$ python -q
>>> import numpy as np
>>> from numpy import linalg as LA
>>> np.set_printoptions(suppress=True, linewidth=120)
>>> W0 = np.array([[0.0, 1.2, 0.5, 0.0], [2.3, 0.5, -4.0, 1.5], [0.4, -0.2, 4.0, 2.4]])
>>> W0
array([[ 0. ,  1.2,  0.5,  0. ],
       [ 2.3,  0.5, -4. ,  1.5],
       [ 0.4, -0.2,  4. ,  2.4]])
>>> rng = np.random.default_rng(9)
>>> other = W0 + rng.integers(-2, 3, (3, 2)) @ rng.integers(-2, 3, (2, 4))
>>> other
array([[ 4. ,  5.2,  4.5,  4. ],
       [ 2.3,  0.5, -4. ,  1.5],
       [ 0.4, -0.2,  4. ,  2.4]])
>>> np.round(LA.svd(other - W0, compute_uv=False), 4)
array([8., 0., 0.])
>>> other - W0
array([[4., 4., 4., 4.],
       [0., 0., 0., 0.],
       [0., 0., 0., 0.]])
>>> LA.matrix_rank(other - W0, tol=1e-8)
np.int64(1)
>>> Uu, s, Vt = LA.svd(W0, full_matrices=False)
>>> (s > 1e-8).sum()
np.int64(3)
>>> np.abs(Uu[:, 0]).round(6).argmax()
np.int64(1)
>>> s.round(4)
array([5.8857, 3.3572, 1.2362])
>>> np.round(s / s[0], 4)
array([1.    , 0.5704, 0.21  ])
>>> np.round(Uu.T @ Uu, 4) + 0
array([[1., 0., 0.],
       [0., 1., 0.],
       [0., 0., 1.]])
>>> np.round(np.cumsum(s ** 2) / np.sum(s ** 2), 4)
array([0.7302, 0.9678, 1.    ])
>>> round(float(LA.norm(W0, "nuc")), 4)
10.479
>>> np.round(LA.norm(W0, axis=1), 4)
array([1.3   , 4.8775, 4.6861])
>>> np.round(LA.norm(W0[0], 1), 4), round(LA.norm(W0[0], np.inf), 4)
(np.float64(1.7), np.float64(1.2))
>>> np.round(LA.norm(W0, axis=0), 4)
array([2.3345, 1.3153, 5.6789, 2.8302])
>>> np.round(LA.norm(W0, 1), 4), round(float(LA.norm(W0, np.inf)), 4)
(np.float64(8.5), 8.3)
>>> round(float(LA.norm(W0) ** 2 / LA.norm(W0, 2) ** 2), 4)
1.3695
